>>> import numpy as np
>>> import numpy.linalg as la
>>> np.set_printoptions(precision=3, suppress=True, linewidth=140, legacy="1.25")
>>> def rnd(a):
...     return np.round(a, 3) + 0
... 
>>> W0 = np.load("arr.npy")
>>> W0
array([[ 2,  0,  2,  0,  1,  0,  0],
       [ 0,  0,  0,  0,  0,  2,  3],
       [-3,  0, -2, -2,  0,  0,  0],
       [-1,  0, -1,  3,  3,  0,  0],
       [-1,  0,  0, -1,  2,  0,  0],
       [ 0, -1,  0,  0,  0, -2,  0],
       [ 0,  0,  0,  0,  0, -3,  3]])
>>> x0 = np.array([-3, 2, 3, -1, 1, -2, 1])
>>> y = W0 @ x0
>>> y
array([ 1, -1,  5,  0,  6,  2,  9])
>>> print(rnd(la.solve(W0, y)))
[-3.  2.  3. -1.  1. -2.  1.]
>>> rnd(la.solve(W0, W0[:, 3]))
array([0., 0., 0., 1., 0., 0., 0.])
>>> rng = np.random.default_rng(18989)
>>> lab = rng.permutation(7)
>>> M2 = W0[:, lab] * rng.choice([-1, 1], 7)
>>> M2
array([[ 0,  0, -2,  0,  0, -2, -1],
       [-3, -2,  0,  0,  0,  0,  0],
       [ 0,  0,  2,  0, -2,  3,  0],
       [ 0,  0,  1,  0,  3,  1, -3],
       [ 0,  0,  0,  0, -1,  1, -2],
       [ 0,  2,  0, -1,  0,  0,  0],
       [-3,  3,  0,  0,  0,  0,  0]])
>>> Uu, _, VT = la.svd(W0.T @ M2)
>>> lab
array([6, 5, 2, 1, 3, 0, 4])
>>> arr = np.loadtxt("layer3.csv", delimiter=",")
>>> print(rnd(arr))
[[ 0.809  0.588]
 [-0.588  0.809]]
>>> rnd(la.eigvals(arr).sum().real)
1.618
>>> print(rnd(np.einsum("ij,ji->", arr, arr)))
0.618
>>> print(rnd(la.det(arr[::-1])))
-1.0
>>> rnd(np.kron(np.eye(2, dtype=int), arr))
array([[ 0.809,  0.588,  0.   ,  0.   ],
       [-0.588,  0.809,  0.   ,  0.   ],
       [ 0.   ,  0.   ,  0.809,  0.588],
       [ 0.   ,  0.   , -0.588,  0.809]])
>>> A = np.array([[0, 1, -2, -2, 1],
...     [1, 0, 1, -2, -2],
...     [-2, 1, 0, 1, -2],
...     [-2, -2, 1, 0, 1],
...     [1, -2, -2, 1, 0]])
>>> A
array([[ 0,  1, -2, -2,  1],
       [ 1,  0,  1, -2, -2],
       [-2,  1,  0,  1, -2],
       [-2, -2,  1,  0,  1],
       [ 1, -2, -2,  1,  0]])
>>> # symmetric, so the eigenvalues are real
>>> u = np.array([4, 6])
>>> np.polyval(u, A[3])
array([-2, -2, 10,  6, 10])
>>> E = np.array([[3, 3, 3, 3, 3],
...     [3, 6, 6, 6, 6],
...     [3, 6, 9, 9, 9],
...     [3, 6, 9, 12, 12],
...     [3, 6, 9, 12, 15]])
>>> q, vecs = la.qr(E[:, :3])[0], la.qr(E[:, 3:])[0]
>>> s = la.svd(q.T @ vecs, compute_uv=False)
>>> rnd(np.degrees(np.arccos(s.clip(0, 1))))
array([ 6.229, 76.284])
>>> (s > 0.9).sum()
1
>>> rnd(la.norm(q @ q.T - vecs @ vecs.T, 2))
1.0
>>> F = np.loadtxt("run16.csv", delimiter=",")
>>> print(rnd(F))
[[ 0.966  0.     0.     0.259  0.   ]
 [ 0.     1.     0.     0.     0.   ]
 [ 0.     0.     1.     0.     0.   ]
 [-0.259  0.     0.     0.966  0.   ]
 [ 0.     0.     0.     0.     1.   ]]
>>> lab = rng.permutation(5)
>>> lab
array([1, 2, 3, 0, 4])
>>> M2 = F[lab][:, lab]
>>> rnd(np.sort(np.abs(la.eigvals(M2))))
array([1., 1., 1., 1., 1.])
>>> np.allclose(M2, F)
False
>>> rnd(np.trace(M2))
4.932
>>> print(rnd(M2))
[[ 1.     0.     0.     0.     0.   ]
 [ 0.     1.     0.     0.     0.   ]
 [ 0.     0.     0.966 -0.259  0.   ]
 [ 0.     0.     0.259  0.966  0.   ]
 [ 0.     0.     0.     0.     1.   ]]
>>> rnd(np.einsum("ii->", F))
4.932
>>> rnd(np.einsum("ij,ji->", F, F))
4.732
>>> rnd(la.eigvals(F))
array([0.966+0.259j, 0.966-0.259j, 1.   +0.j   , 1.   +0.j   , 1.   +0.j   ])
>>> rnd(la.svd(F, compute_uv=False))
array([1., 1., 1., 1., 1.])
>>> rnd(la.pinv(F))
array([[ 0.966,  0.   ,  0.   , -0.259,  0.   ],
       [ 0.   ,  1.   ,  0.   ,  0.   ,  0.   ],
       [ 0.   ,  0.   ,  1.   ,  0.   ,  0.   ],
       [ 0.259,  0.   ,  0.   ,  0.966,  0.   ],
       [ 0.   ,  0.   ,  0.   ,  0.   ,  1.   ]])
>>> rnd(F.T @ F)
array([[1., 0., 0., 0., 0.],
       [0., 1., 0., 0., 0.],
       [0., 0., 1., 0., 0.],
       [0., 0., 0., 1., 0.],
       [0., 0., 0., 0., 1.]])
>>> rnd(F @ F.T)
array([[1., 0., 0., 0., 0.],
       [0., 1., 0., 0., 0.],
       [0., 0., 1., 0., 0.],
       [0., 0., 0., 1., 0.],
       [0., 0., 0., 0., 1.]])
>>> rnd(la.norm(F, axis=0))
array([1., 1., 1., 1., 1.])
>>> x0 = np.array([-2, 2, -1, -2, 3])
>>> rnd(F.T @ (F @ x0))
array([-2.,  2., -1., -2.,  3.])
>>> rnd(np.sort(np.abs(np.degrees(np.angle(la.eigvals(F))))))
array([ 0.,  0.,  0., 15., 15.])
>>> u, r1 = F[4], F[3]
>>> u @ u
1.0
>>> u @ r1
0.0
>>> pr = (u @ r1) / (u @ u) * u
>>> print(rnd(la.norm(u + r1) ** 2 + la.norm(u - r1) ** 2))
4.0
>>> rnd(r1 - pr)
array([-0.259,  0.   ,  0.   ,  0.966,  0.   ])
>>> feats = np.loadtxt("sample9.csv", delimiter=",")
>>> print(feats)
[[ 1. -2.  4.]
 [ 1. -1.  1.]
 [ 1.  0.  0.]
 [ 1.  1.  1.]
 [ 1.  2.  4.]
 [ 1.  3.  9.]]
>>> x0 = np.array([2, 1, 1])
>>> y = feats @ x0
>>> rnd(la.pinv(feats) @ feats)
array([[1., 0., 0.],
       [0., 1., 0.],
       [0., 0., 1.]])
>>> print(y)
[ 4.  2.  2.  4.  8. 14.]
>>> y = y + 0.02 * rng.normal(size=6)
>>> rnd(y)
array([ 3.954,  2.007,  2.031,  3.955,  8.018, 13.984])
>>> coef, *_ = la.lstsq(feats, y)
>>> coef.round()
array([2., 1., 1.])
>>> rnd(la.norm(y - feats @ coef))
0.065
>>> print([round(float(la.norm(la.solve(feats.T @ feats + lam * np.eye(3), feats.T @ y))), 2) for lam in (0, 1, 10, 100)])
[2.45, 2.06, 1.47, 0.85]
>>> u, r1 = feats[1], feats[0]
>>> print(u @ u)
3.0
>>> pr = (u @ r1) / (u @ u) * u
>>> rnd(r1 - pr)
array([-1.333,  0.333,  1.667])
>>> M2 = feats + rng.integers(-2, 3, (6, 1)) @ rng.integers(-2, 3, (1, 3))
>>> M2
array([[-3.,  2.,  0.],
       [ 5., -5.,  5.],
       [ 1.,  0.,  0.],
       [-1.,  3., -1.],
       [ 1.,  2.,  4.],
       [ 5., -1., 13.]])
>>> rnd(la.svd(M2 - feats, compute_uv=False))
array([12.49,  0.  ,  0.  ])
>>> M2 - feats
array([[-4.,  4., -4.],
       [ 4., -4.,  4.],
       [ 0.,  0.,  0.],
       [-2.,  2., -2.],
       [ 0.,  0.,  0.],
       [ 4., -4.,  4.]])
>>> x0 = np.array([2, 0, 0])
>>> a = np.maximum(M2 @ x0, 0)
>>> np.maximum(M2 @ (3 * x0), 0)
array([ 0., 30.,  6.,  0.,  6., 30.])
>>> print(rnd(np.tanh(M2 @ x0)))
[-1.     1.     0.964 -0.964  0.964  1.   ]
>>> np.flatnonzero(a > 1e-9)
array([1, 2, 4, 5])
>>> data = np.array([[5.0, 1.0, 1.0], [1.0, 5.0, 1.0], [1.0, 1.0, 5.0]])
>>> print(data)
[[5. 1. 1.]
 [1. 5. 1.]
 [1. 1. 5.]]
>>> u = np.array([5, 4, -1])
>>> M2 = data + np.outer(u, np.eye(3)[2])
>>> la.matrix_rank(la.inv(M2) - la.inv(data), tol=1e-8)
1
>>> M2 = data + rng.integers(-2, 3, (3, 1)) @ rng.integers(-2, 3, (1, 3))
>>> print(M2)
[[ 9.  1. -1.]
 [ 3.  5.  0.]
 [ 5.  1.  3.]]
>>> la.matrix_rank(M2 - data, tol=1e-8)
1
>>> np.abs(M2 - data).sum(axis=1)
array([6., 3., 6.])
>>> x0 = np.array([-1, -1, 5])
>>> a = np.maximum(data @ x0, 0)
>>> rnd(np.tanh(data @ x0))
array([-0.762, -0.762,  1.   ])
>>> a
array([ 0.,  0., 23.])
>>> x0 = np.array([8, -2, 3])
>>> data @ x0
array([41.,  1., 21.])
>>> np.einsum("ij,j->i", data, x0)
array([41.,  1., 21.])
>>> data @ (2 * x0)
array([82.,  2., 42.])
>>> (data * x0).sum(axis=1)
array([41.,  1., 21.])
>>> s = 10 * 0.7 ** np.arange(5)
>>> q, _ = la.qr(np.array([[0.8, 0.3, 1.1, 1.1, 0.5],
...     [-1.7, 0.6, -1.5, 1.9, 1.1],
...     [1.3, -0.3, 0.9, -0.6, 1.2],
...     [1.3, -0.1, -1.1, -2.1, 0.7],
...     [0.3, -0.1, 0.4, -0.5, 0.6]]))
>>> X = rng.normal(size=(23, 5)) * s @ q
>>> rnd(X)
array([[ -3.744,   3.52 ,  -3.611,  -2.755,  -0.423],
       [ -7.979,   6.846,   9.788,   3.743,   0.193],
       [ -4.432,  11.164,  -6.435,   4.914,   2.864],
       [ -5.481,   5.246,   1.336,  -6.653,  -5.049],
       [ -2.371,   3.776,  -1.602,  -2.16 ,  -0.003],
       [ -2.207,   8.295,  -1.533,  -6.998,  -2.495],
       [ -2.037,   0.541,  -2.101,   3.248,   3.692],
       [ -1.395,  -1.07 ,  -0.939,   0.358,  -4.165],
       [ -1.405,   8.576, -13.538,  -3.409,   1.069],
       [ 11.789,   5.446, -10.799,  -0.298,   4.486],
       [ -4.783,   7.708,   2.276,   2.773,   2.377],
       [ -2.602,  -4.718,   0.459,  -5.171,  -2.899],
       [ -4.972, -10.735,   7.933,   1.235,  -4.181],
       [  5.097, -10.629,  -6.448,  -1.393,  -0.058],
       [  1.272, -14.352,   3.219,  -2.561,  -2.309],
       [ -2.167,  -7.345,   5.122,  -5.282,  -5.175],
       [ -0.622,   0.288,  -2.295,   0.646,   1.2  ],
       [  0.865,  -6.878,  -3.62 ,   0.901,  -3.143],
       [ -0.275,   2.562,   1.451,  -4.675,  -2.552],
       [ 12.271,   2.796,  -7.561,   3.361,   4.462],
       [ -7.463, -14.147,  14.001,  -5.01 ,  -0.312],
       [  5.479,   2.459,  -1.518,   8.471,   6.721],
       [ -1.375,   3.09 ,   7.038,  -1.978,  -6.158]])
>>> rnd(la.norm(W0, 2) / la.norm(W0))
0.531
>>> la.matrix_rank(W0, rtol=0.1)
6
>>> round(np.log10(la.cond(W0)))
2
>>> np.argsort(-la.norm(W0, axis=0).round(6), kind="stable")[:3]
array([6, 5, 0])
>>> dist = la.norm(X[:, None] - X[None], axis=-1)
>>> dist[14].round(6).argsort(kind="stable")[:4]
array([14, 15, 12, 17])
>>> la.matrix_rank(dist ** 2)
7
>>> print(dist.shape)
(23, 23)
